>>> import numpy as np
>>> np.set_printoptions(suppress=True, linewidth=120)
>>> E = np.cumsum(np.array([[0, 2, 3, 0],
...     [0, 3, 0, 3],
...     [0, 0, 1, 2],
...     [3, 0, 2, 3],
...     [0, 3, 2, 3],
...     [3, 1, 1, 0],
...     [2, 2, 0, 1],
...     [3, 1, 2, 1],
...     [2, 3, 2, 3],
...     [0, 1, 0, 3],
...     [1, 1, 3, 2],
...     [1, 2, 2, 3],
...     [3, 0, 3, 3],
...     [0, 2, 2, 3],
...     [1, 0, 0, 2],
...     [1, 0, 0, 1],
...     [1, 0, 1, 0],
...     [0, 3, 1, 0],
...     [3, 2, 1, 3],
...     [2, 1, 2, 3],
...     [0, 2, 2, 2],
...     [2, 2, 3, 3]]), axis=0)
>>> print(E)
[[ 0  2  3  0]
 [ 0  5  3  3]
 [ 0  5  4  5]
 [ 3  5  6  8]
 [ 3  8  8 11]
 [ 6  9  9 11]
 [ 8 11  9 12]
 [11 12 11 13]
 [13 15 13 16]
 [13 16 13 19]
 [14 17 16 21]
 [15 19 18 24]
 [18 19 21 27]
 [18 21 23 30]
 [19 21 23 32]
 [20 21 23 33]
 [21 21 24 33]
 [21 24 25 33]
 [24 26 26 36]
 [26 27 28 39]
 [26 29 30 41]
 [28 31 33 44]]
>>> f, r1 = E[14], E[6]
>>> print(f @ f)
2355
>>> p = (f @ r1) / (f @ f) * f
>>> print(np.outer(f, r1))
[[152 209 171 228]
 [168 231 189 252]
 [184 253 207 276]
 [256 352 288 384]]
>>> print(np.linalg.matrix_rank(np.outer(f, r1)))
1
>>> print(round(float((r1 - p) @ f), 3))
-0.0
>>> X = np.diag(np.array([5, 5, 5, 4])) + 4 * np.eye(4, k=1) + 4 * np.eye(4, k=-1)
>>> print(X)
[[5. 4. 0. 0.]
 [4. 5. 4. 0.]
 [0. 4. 5. 4.]
 [0. 0. 4. 4.]]
>>> print(round(float(np.linalg.det(X[::-1])), 3))
-284.0
>>> print(np.einsum("ij,ji->", X, X))
187.0
>>> print(np.kron(np.eye(2, dtype=int), X))
[[5. 4. 0. 0. 0. 0. 0. 0.]
 [4. 5. 4. 0. 0. 0. 0. 0.]
 [0. 4. 5. 4. 0. 0. 0. 0.]
 [0. 0. 4. 4. 0. 0. 0. 0.]
 [0. 0. 0. 0. 5. 4. 0. 0.]
 [0. 0. 0. 0. 4. 5. 4. 0.]
 [0. 0. 0. 0. 0. 4. 5. 4.]
 [0. 0. 0. 0. 0. 0. 4. 4.]]
>>> print(np.round(np.poly(X), 3))
[   1.  -19.   87.   23. -284.]
>>> w, vecs = np.linalg.eigh(X)
>>> print(np.round(vecs.T @ X @ vecs, 3) + 0)
[[-1.632  0.     0.     0.   ]
 [ 0.     2.149  0.     0.   ]
 [ 0.     0.     7.132  0.   ]
 [ 0.     0.     0.    11.351]]
>>> print(np.round(vecs @ np.diag(w) @ vecs.T, 3) + 0)
[[5. 4. 0. 0.]
 [4. 5. 4. 0.]
 [0. 4. 5. 4.]
 [0. 0. 4. 4.]]
>>> print(np.unique(w.round(6) + 0, return_counts=True)[1])
[1 1 1 1]
>>> print(np.round(vecs.T @ vecs, 3) + 0)
[[1. 0. 0. 0.]
 [0. 1. 0. 0.]
 [0. 0. 1. 0.]
 [0. 0. 0. 1.]]
>>> print(np.round(np.linalg.svd(X, compute_uv=False), 3))
[11.351  7.132  2.149  1.632]
>>> rng = np.random.default_rng(33)
>>> z = rng.permutation(4)
>>> print(z)
[0 1 2 3]
>>> other = X[z][:, z]
>>> print(np.trace(other))
19.0
>>> print(other)
[[5. 4. 0. 0.]
 [4. 5. 4. 0.]
 [0. 4. 5. 4.]
 [0. 0. 4. 4.]]
>>> other = np.array([[3], [-3], [-4]])
>>> A = np.block([[np.zeros((3, 3)), other], [other.T, np.zeros((1, 1))]])
>>> print(A)
[[ 0.  0.  0.  3.]
 [ 0.  0.  0. -3.]
 [ 0.  0.  0. -4.]
 [ 3. -3. -4.  0.]]
>>> w, vecs = np.linalg.eigvalsh(A)
Traceback (most recent call last):
  File "<python-input-31>", line 1, in <module>
    w, vecs = np.linalg.eigvalsh(A)
    ^^^^^^^
ValueError: too many values to unpack (expected 2)
>>> w, vecs = np.linalg.eigh(A)
>>> print(w.round(3) + 0)
[-5.831  0.     0.     5.831]
>>> print((w > 1e-8).sum(), (w < -1e-8).sum())
1 1
>>> print(w.sum(), np.trace(A))
0.0 0.0
>>> print(np.round(np.linalg.svd(A, compute_uv=False), 3))
[5.831 5.831 0.    0.   ]
>>> print(np.round(vecs.T @ vecs, 3) + 0)
[[1. 0. 0. 0.]
 [0. 1. 0. 0.]
 [0. 0. 1. 0.]
 [0. 0. 0. 1.]]
>>> print(np.abs(vecs[:, -1]).round(6).argmax())
3
>>> print(np.round(np.linalg.eigvalsh(A @ A), 3) + 0)
[ 0.  0. 34. 34.]
>>> print(np.unique(w.round(6) + 0, return_counts=True)[1])
[1 2 1]
>>> print(np.round(np.linalg.eigvalsh(A + 4 * np.eye(4)), 3))
[-1.831  4.     4.     9.831]
>>> print(np.round(np.abs(vecs[:, -1]), 3))
[0.364 0.364 0.485 0.707]
>>> print(np.round(vecs @ np.diag(w) @ vecs.T, 3) + 0)
[[ 0.  0.  0.  3.]
 [ 0.  0.  0. -3.]
 [ 0.  0.  0. -4.]
 [ 3. -3. -4.  0.]]
>>> print([round(float(np.linalg.det(A[:i, :i])), 2) + 0 for i in range(1, 5)])
[0.0, 0.0, 0.0, 0.0]
>>> print(np.all(np.linalg.eigvalsh(A) > 0))
False
>>> print(round(float(np.linalg.eigvalsh(A).min()), 3))
-5.831
>>> z = rng.permutation(4)
>>> print(z)
[3 0 2 1]
>>> other = A[z][:, z]
>>> print(other)
[[ 0.  3. -4. -3.]
 [ 3.  0.  0.  0.]
 [-4.  0.  0.  0.]
 [-3.  0.  0.  0.]]
>>> print(np.round(np.linalg.det(other), 3), round(np.linalg.det(A[z]), 3))
0.0 0.0
>>> print(np.allclose(other, A))
False
>>> feats = np.triu(rng.random((9, 9)) < 0.3, 1).astype(int)
>>> feats = feats + feats.T
>>> print(feats)
[[0 0 0 0 1 0 1 1 1]
 [0 0 0 0 1 0 0 0 1]
 [0 0 0 0 1 1 1 0 0]
 [0 0 0 0 0 0 0 0 0]
 [1 1 1 0 0 0 0 0 1]
 [0 0 1 0 0 0 0 1 0]
 [1 0 1 0 0 0 0 0 0]
 [1 0 0 0 0 1 0 0 0]
 [1 1 0 0 1 0 0 0 0]]
>>> print(feats.sum(axis=1))
[4 2 3 0 4 2 2 2 3]
>>> print(np.linalg.matrix_rank(feats))
8
>>> print(feats.sum(axis=0))
[4 2 3 0 4 2 2 2 3]
>>> print(feats - feats[0])
[[ 0  0  0  0  0  0  0  0  0]
 [ 0  0  0  0  0  0 -1 -1  0]
 [ 0  0  0  0  0  1  0 -1 -1]
 [ 0  0  0  0 -1  0 -1 -1 -1]
 [ 1  1  1  0 -1  0 -1 -1  0]
 [ 0  0  1  0 -1  0 -1  0 -1]
 [ 1  0  1  0 -1  0 -1 -1 -1]
 [ 1  0  0  0 -1  1 -1 -1 -1]
 [ 1  1  0  0  0  0 -1 -1 -1]]
>>> print(np.abs(feats).max())
1
>>> np.linalg.rank(feats)
Traceback (most recent call last):
  File "<python-input-61>", line 1, in <module>
    np.linalg.rank(feats)
    ^^^^^^^^^^^^^^
AttributeError: module 'numpy.linalg' has no attribute 'rank'
>>> print(np.round(feats.mean(axis=0), 3))
[0.444 0.222 0.333 0.    0.444 0.222 0.222 0.222 0.333]
>>> print(np.unravel_index(np.abs(feats).argmax(), feats.shape))
(np.int64(0), np.int64(4))
>>> print(np.count_nonzero(feats))
22
>>> U, sigma, vt = np.linalg.svd(feats)
>>> vecs = vt[:(sigma > 1e-8).sum()]
>>> x = feats[8] + 3 * feats[2] + rng.integers(2) * np.eye(9)[2]
>>> print(x)
[1. 1. 0. 0. 4. 3. 3. 0. 0.]
>>> print(np.allclose(vecs.T @ vecs @ x, x))
True
>>> print(np.linalg.matrix_rank(np.vstack([feats, x])))
8
>>> print(round(np.linalg.norm(x - vecs.T @ vecs @ x), 3))
0.0
>>> print(np.round(np.diag(vecs.T @ vecs), 3) + 0)
[1. 1. 1. 0. 1. 1. 1. 1. 1.]
>>> rank = np.linalg.matrix_rank(feats)
>>> print(rank)
8
>>> null = np.linalg.svd(feats)[2][rank:].T
>>> print(null.shape)
(9, 1)
>>> print(np.round(null @ null.T, 3) + 0)
[[0. 0. 0. 0. 0. 0. 0. 0. 0.]
 [0. 0. 0. 0. 0. 0. 0. 0. 0.]
 [0. 0. 0. 0. 0. 0. 0. 0. 0.]
 [0. 0. 0. 1. 0. 0. 0. 0. 0.]
 [0. 0. 0. 0. 0. 0. 0. 0. 0.]
 [0. 0. 0. 0. 0. 0. 0. 0. 0.]
 [0. 0. 0. 0. 0. 0. 0. 0. 0.]
 [0. 0. 0. 0. 0. 0. 0. 0. 0.]
 [0. 0. 0. 0. 0. 0. 0. 0. 0.]]
>>> print([int(np.linalg.matrix_rank(feats[:, :j + 1])) for j in range(9)])
[1, 2, 3, 3, 4, 5, 6, 7, 8]
>>> W0 = np.load("w.npy")
>>> print(W0.round(3))
[[ -5.565   9.983   2.658   2.935  15.796   2.041]
 [  9.078  -1.701  -2.428   8.162 -15.     -4.147]
 [ -6.78   -9.362   0.422 -15.535   3.352   3.693]
 [ -5.603 -10.785  -0.05  -15.545   0.52    3.223]
 [ -3.471  11.818   2.39    6.795  13.981   0.959]
 [ -6.182   9.217   2.708   1.596  16.165   2.372]
 [ -6.342  -9.954   0.239 -15.594   2.252   3.522]
 [ -7.2    -8.704   0.611 -15.4     4.475   3.853]
 [  8.936  -2.612  -2.513   7.201 -15.457  -4.029]
 [  2.414 -12.401  -2.209  -8.438 -12.811  -0.433]
 [  7.799   7.567  -0.905  15.028  -6.222  -4.069]
 [ -7.231  -8.653   0.625 -15.386   4.558   3.864]
 [  5.07  -10.513  -2.608  -3.932 -15.438  -1.78 ]
 [ -3.42   11.851   2.382   6.878  13.928   0.934]
 [ -9.164  -2.287   1.928 -11.794  12.187   4.411]
 [ -2.379 -12.776  -1.093 -13.878  -5.83    1.828]
 [ -5.657 -10.73   -0.029 -15.554   0.643   3.245]
 [  8.559   5.536  -1.356  14.034  -8.872  -4.31 ]
 [ -1.76   12.665   2.085   9.37   12.015   0.112]
 [  9.006   3.554  -1.723  12.751 -11.012  -4.408]
 [ -7.503   7.034   2.743  -1.749  16.552   3.111]
 [  0.023  13.038   1.7    11.6     9.591  -0.742]
 [  3.553 -11.765  -2.403  -6.66  -14.065  -1.   ]]
>>> cov = np.cov(W0, rowvar=False)
>>> print(np.round(np.linalg.eigvalsh(cov)[::-1], 3) + 0)
[222.298 189.086   0.      0.      0.      0.   ]
>>> print(cov.shape)
(6, 6)
>>> print(np.round(W0.std(axis=0), 3))
[ 6.23   9.504  1.88  11.147 11.295  3.001]
>>> print(np.argwhere(np.triu(np.abs(np.corrcoef(W0.T)) > 0.8, 1)))
[[0 5]
 [1 3]
 [2 4]]
>>> print(np.round(np.polyfit(W0[:, 4], W0[:, 2], 1), 3))
[ 0.166 -0.016]
>>> print(round(np.corrcoef(W0[:, 4], W0[:, 2])[0, 1], 3))
0.999
>>> Xs = W0 - W0.mean(axis=0)
>>> U, sigma, vt = np.linalg.svd(Xs, full_matrices=False)
>>> print((np.sign(U[:, 0]) == np.sign(U[0, 0])).astype(int))
[1 1 0 0 1 1 0 0 1 0 1 0 0 1 0 0 0 1 1 1 1 1 0]
>>> print(np.round(sigma ** 2 / (sigma ** 2).sum(), 3) + 0)
[0.54 0.46 0.   0.   0.   0.  ]
